$ python3 -q
>>> import numpy as np
>>> np.set_printoptions(precision=3, suppress=True, linewidth=140)
>>> mat = np.load("run7.npy")
>>> mat
array([[ 3.02,  5.  , -2.  , -5.  , -4.  , -4.  ,  5.  ,  0.  ,  3.  ,  0.  ],
       [-3.  ,  1.02, -1.  ,  0.  ,  3.  ,  3.  ,  0.  , -5.  , -1.  , -3.  ],
       [-1.  ,  2.  , -1.98,  5.  ,  0.  , -1.  ,  1.  ,  5.  ,  4.  ,  1.  ],
       [ 4.  , -5.  , -2.  ,  0.02,  2.  , -1.  , -5.  , -2.  , -4.  , -2.  ],
       [ 3.  , -2.  ,  2.  , -5.  , -0.98,  5.  ,  0.  , -1.  ,  0.  ,  0.  ],
       [-2.  , -2.  , -1.  ,  3.  ,  1.  , -4.98,  0.  , -5.  , -5.  , -3.  ],
       [-1.  , -5.  ,  0.  ,  0.  ,  5.  , -4.  , -3.98, -4.  ,  0.  ,  5.  ],
       [-4.  ,  2.  ,  3.  ,  0.  ,  4.  , -1.  ,  2.  , -4.98, -1.  , -4.  ],
       [ 5.  ,  5.  ,  4.  , -1.  , -3.  , -2.  , -3.  ,  5.  , -4.98, -2.  ],
       [ 3.  ,  5.  , -2.  , -5.  , -4.  , -4.  ,  5.  ,  0.  ,  3.  ,  0.02]])
>>> U, sv, vt = np.linalg.svd(mat)
>>> np.argmax(sv[:-1] / (sv[1:] + 1e-6)) + 1
np.int64(9)
>>> sv
array([19.551, 13.496, 12.534, 11.094, 10.911,  6.541,  3.991,  2.576,  0.583,  0.002])
>>> M2 = U[:, :9] @ np.diag(sv[:9]) @ vt[:9]
>>> round(np.linalg.norm(mat - M2) / np.linalg.norm(mat), 3)
np.float64(0.0)
>>> np.linalg.matrix_rank(mat, rtol=0.05)
np.int64(8)
>>> M2.round(3) + 0
array([[ 3.02 ,  5.   , -2.   , -5.   , -3.999, -4.   ,  5.001,  0.   ,  2.999,  0.   ],
       [-3.   ,  1.02 , -1.   ,  0.   ,  3.   ,  3.   ,  0.   , -5.   , -1.   , -3.   ],
       [-1.   ,  2.   , -1.98 ,  5.   ,  0.   , -1.   ,  1.   ,  5.   ,  4.   ,  1.   ],
       [ 4.   , -5.   , -2.   ,  0.02 ,  2.   , -1.   , -5.   , -2.   , -4.   , -2.   ],
       [ 3.   , -2.   ,  2.   , -5.   , -0.98 ,  5.   ,  0.   , -1.   ,  0.   ,  0.   ],
       [-2.   , -2.   , -1.   ,  3.   ,  1.   , -4.98 ,  0.   , -5.   , -5.   , -3.   ],
       [-1.   , -5.   ,  0.   ,  0.   ,  5.   , -4.   , -3.98 , -4.   ,  0.   ,  5.   ],
       [-4.   ,  2.   ,  3.   ,  0.   ,  4.   , -1.   ,  2.   , -4.98 , -1.   , -4.   ],
       [ 5.   ,  5.   ,  4.   , -1.   , -3.   , -2.   , -3.   ,  5.   , -4.98 , -2.   ],
       [ 3.   ,  5.   , -2.   , -5.   , -4.001, -4.   ,  4.999,  0.   ,  3.001,  0.02 ]])
>>> round(np.linalg.norm(mat - M2, 2), 3), round(sv[9], 3)
(np.float64(0.002), np.float64(0.002))
>>> round(float(np.abs(mat - M2).max()), 3)
0.001
>>> vec = np.array([1, 2, -5, -3, 2, 3, -5, 5, -4, 1])
>>> (M2 * vec).sum(axis=1)
array([-18.974,  -4.96 ,  -0.1  ,  33.94 ,  12.04 , -30.94 ,  -8.1  , -44.9  ,  43.92 , -18.986])
>>> np.linalg.norm(M2 @ vec) <= np.linalg.norm(M2, 2) * np.linalg.norm(vec) + 1e-9
np.True_
>>> M2 @ (2 * vec)
array([-37.947,  -9.92 ,  -0.2  ,  67.88 ,  24.08 , -61.88 , -16.2  , -89.8  ,  87.84 , -37.973])
>>> rng = np.random.default_rng(6888)
>>> M2 = mat + rng.integers(-2, 3, (10, 9)) @ rng.integers(-2, 3, (9, 10))
>>> M2
array([[ -0.98,   1.  ,   4.  ,   3.  ,  -2.  ,  -3.  ,   3.  ,  -1.  ,   7.  ,  -9.  ],
       [ -5.  ,   6.02,   9.  ,  10.  ,   9.  ,   5.  ,   0.  ,   4.  ,   6.  ,  -4.  ],
       [  2.  ,  -1.  ,   0.02,  12.  ,  -3.  ,   2.  ,   0.  ,   4.  ,  10.  , -16.  ],
       [ 12.  ,  -4.  ,  -9.  ,  -0.98,  -5.  ,   2.  ,  -5.  ,  -4.  , -11.  ,   0.  ],
       [  6.  ,  11.  ,   0.  , -17.  ,   4.02,  15.  ,  -7.  ,   6.  ,   1.  ,   3.  ],
       [ -4.  ,   7.  ,   8.  ,   0.  ,  12.  ,  -0.98,  -1.  ,  -5.  ,   4.  ,   4.  ],
       [ -9.  ,  -7.  ,  11.  ,  10.  ,  12.  ,  -8.  ,  -2.98,  -4.  ,   7.  ,   1.  ],
       [ -3.  ,   3.  ,   1.  ,  -8.  ,   6.  ,  -3.  ,   3.  ,  -9.98,  -5.  ,   9.  ],
       [  9.  ,  11.  ,   2.  , -14.  ,  -3.  ,   0.  ,  -8.  ,   2.  ,  -2.98,  -1.  ],
       [  0.  ,   6.  ,  -4.  , -11.  ,   1.  ,  -6.  ,  10.  ,   4.  ,   1.  ,  15.02]])
>>> np.round(np.linalg.svd(M2 - mat, compute_uv=False), 3) + 0
array([40.651, 32.256, 24.805, 13.703,  8.23 ,  5.278,  4.186,  1.698,  0.987,  0.   ])
>>> np.abs(M2 - mat).sum(axis=1)
array([41., 52., 46., 38., 63., 55., 54., 39., 38., 45.])
>>> feats = np.load("block12.npy")
>>> feats
array([[0, 0, 0, 0, 1, 0, 0, 0, 0, 0],
       [0, 0, 1, 0, 1, 1, 0, 1, 1, 1],
       [0, 1, 0, 1, 1, 0, 1, 0, 0, 0],
       [0, 0, 1, 0, 0, 0, 0, 0, 0, 0],
       [1, 1, 1, 0, 0, 0, 0, 0, 0, 1],
       [0, 1, 0, 0, 0, 0, 0, 0, 0, 1],
       [0, 0, 1, 0, 0, 0, 0, 0, 0, 0],
       [0, 1, 0, 0, 0, 0, 0, 0, 1, 0],
       [0, 1, 0, 0, 0, 0, 0, 1, 0, 0],
       [0, 1, 0, 0, 1, 1, 0, 0, 0, 0]])
>>> # column 6 repeats column 3
>>> np.all(np.linalg.eigvalsh(feats) > 0)
np.False_
>>> [round(float(np.linalg.det(feats[:i, :i])), 2) + 0 for i in range(1, 11)]
[0.0, 0.0, 0.0, 0.0, 0.0, -1.0, 0.0, 0.0, 0.0, 0.0]
>>> ev, evecs = np.linalg.eigh(feats)
>>> np.round(np.linalg.eigvalsh(feats @ feats), 3) + 0
array([ 0.   ,  0.289,  0.375,  1.   ,  1.   ,  1.335,  2.223,  3.771,  4.632, 11.374])
>>> (ev > 1e-8).sum(), (ev < -1e-8).sum()
(np.int64(4), np.int64(5))
>>> np.round(evecs @ np.diag(ev) @ evecs.T, 3) + 0
array([[0., 0., 0., 0., 1., 0., 0., 0., 0., 0.],
       [0., 0., 1., 0., 1., 1., 0., 1., 1., 1.],
       [0., 1., 0., 1., 1., 0., 1., 0., 0., 0.],
       [0., 0., 1., 0., 0., 0., 0., 0., 0., 0.],
       [1., 1., 1., 0., 0., 0., 0., 0., 0., 1.],
       [0., 1., 0., 0., 0., 0., 0., 0., 0., 1.],
       [0., 0., 1., 0., 0., 0., 0., 0., 0., 0.],
       [0., 1., 0., 0., 0., 0., 0., 0., 1., 0.],
       [0., 1., 0., 0., 0., 0., 0., 1., 0., 0.],
       [0., 1., 0., 0., 1., 1., 0., 0., 0., 0.]])
>>> np.unique(ev.round(6) + 0, return_counts=True)[1]
array([1, 1, 2, 1, 1, 1, 1, 1, 1])
>>> M2 = feats / np.linalg.norm(feats, axis=1, keepdims=True)
>>> G = M2 @ M2.T
>>> np.degrees(np.arccos(np.clip(G[4, 0], -1, 1)))
np.float64(90.0)
>>> G[4]
array([0.   , 0.408, 0.25 , 0.5  , 1.   , 0.707, 0.5  , 0.354, 0.354, 0.289])
>>> (np.abs(G) > 0.9).astype(int)
array([[1, 0, 0, 0, 0, 0, 0, 0, 0, 0],
       [0, 1, 0, 0, 0, 0, 0, 0, 0, 0],
       [0, 0, 1, 0, 0, 0, 0, 0, 0, 0],
       [0, 0, 0, 1, 0, 0, 1, 0, 0, 0],
       [0, 0, 0, 0, 1, 0, 0, 0, 0, 0],
       [0, 0, 0, 0, 0, 1, 0, 0, 0, 0],
       [0, 0, 0, 1, 0, 0, 1, 0, 0, 0],
       [0, 0, 0, 0, 0, 0, 0, 1, 0, 0],
       [0, 0, 0, 0, 0, 0, 0, 0, 1, 0],
       [0, 0, 0, 0, 0, 0, 0, 0, 0, 1]])
>>> (G - 2 * np.eye(10)).round(6).argmax(axis=1)
array([9, 9, 9, 6, 5, 4, 3, 5, 5, 0])
>>> ev, evecs = np.linalg.eigh(feats)
>>> vec = np.array([2, -2, -2, -2, 1, 2, -2, 1, -2, -1])
>>> vec @ feats @ vec
np.int64(10)
>>> (np.sign(evecs[:, -1].round(6)) == np.sign(evecs[0, -1].round(6))).astype(int)
array([1, 1, 1, 1, 1, 1, 1, 1, 1, 1])
>>> np.round(np.linalg.eigvalsh(feats[1:, 1:]), 3) + 0
array([-2.138, -1.746, -1.   , -1.   ,  0.   ,  0.   ,  1.111,  1.452,  3.322])
>>> K = np.load("mat.npy")
>>> K
array([[ 0,  1,  2, -2,  1, -2,  1,  0,  1],
       [ 1,  0,  1,  2, -2,  1, -2,  1,  0],
       [ 0,  1,  0,  1,  2, -2,  1, -2,  1],
       [ 1,  0,  1,  0,  1,  2, -2,  1, -2],
       [-2,  1,  0,  1,  0,  1,  2, -2,  1],
       [ 1, -2,  1,  0,  1,  0,  1,  2, -2],
       [-2,  1, -2,  1,  0,  1,  0,  1,  2],
       [ 2, -2,  1, -2,  1,  0,  1,  0,  1],
       [ 1,  2, -2,  1, -2,  1,  0,  1,  0]])
>>> O, evecs = np.linalg.qr(K[:, :3])[0], np.linalg.qr(K[:, 3:])[0]
>>> sv = np.linalg.svd(O.T @ evecs, compute_uv=False)
>>> np.round(np.linalg.norm(O @ O.T - evecs @ evecs.T, 2), 3)
np.float64(1.0)
